$ python3 -q
>>> import numpy as np
>>> np.set_printoptions(precision=2, suppress=True, linewidth=160, floatmode="fixed")
>>> W2 = 20 * np.array([[1.1, 0.0, 0.4, 0.6, 0.0],
...     [0.4, -0.5, 0.2, -0.6, -1.0],
...     [-0.5, -2.6, -1.0, 0.9, -0.5]])
>>> rng = np.random.default_rng(82)
>>> idx = rng.integers(0, 3, 11)
>>> W0 = W2[idx] + rng.normal(size=(11, 5))
>>> print(W0)
[[-11.71 -52.41 -19.14  18.19 -10.22]
 [-11.54 -50.16 -21.48  19.13 -10.82]
 [  8.16  -9.90   3.15 -12.68 -21.58]
 [-11.01 -52.11 -19.97  18.68  -8.68]
 [-12.05 -52.28 -20.19  20.18 -10.37]
 [ 22.32   0.86   8.06  11.20  -0.11]
 [ -9.55 -52.08 -21.08  19.03 -10.53]
 [ -9.24 -52.47 -17.74  18.56 -10.63]
 [ -9.41 -51.64 -21.79  17.03  -9.20]
 [  5.84  -8.53   5.07 -11.49 -18.95]
 [-10.38 -52.74 -19.82  19.26  -9.94]]
>>> idx = W0[:, 4] > np.median(W0[:, 4])
>>> r0 = W0[idx].mean(axis=0) - W0[~idx].mean(axis=0)
>>> print(round(float((((W0 - W0.mean(axis=0)) @ r0 > 0) == idx).mean()), 2))
0.55
>>> q, R = np.linalg.qr(W0)
>>> print(np.abs(np.diag(R)))
[38.84 97.66  7.18 16.02  4.54]
>>> print(np.allclose(R.T @ R, W0.T @ W0))
True
>>> print(R)
[[ 38.84 110.73  50.11 -39.05  14.53]
 [  0.00  97.66  28.26 -33.23  30.15]
 [  0.00   0.00  -7.18  18.80  17.61]
 [  0.00   0.00   0.00 -16.02 -13.62]
 [  0.00   0.00   0.00   0.00   4.54]]
>>> print(q @ R)
[[-11.71 -52.41 -19.14  18.19 -10.22]
 [-11.54 -50.16 -21.48  19.13 -10.82]
 [  8.16  -9.90   3.15 -12.68 -21.58]
 [-11.01 -52.11 -19.97  18.68  -8.68]
 [-12.05 -52.28 -20.19  20.18 -10.37]
 [ 22.32   0.86   8.06  11.20  -0.11]
 [ -9.55 -52.08 -21.08  19.03 -10.53]
 [ -9.24 -52.47 -17.74  18.56 -10.63]
 [ -9.41 -51.64 -21.79  17.03  -9.20]
 [  5.84  -8.53   5.07 -11.49 -18.95]
 [-10.38 -52.74 -19.82  19.26  -9.94]]
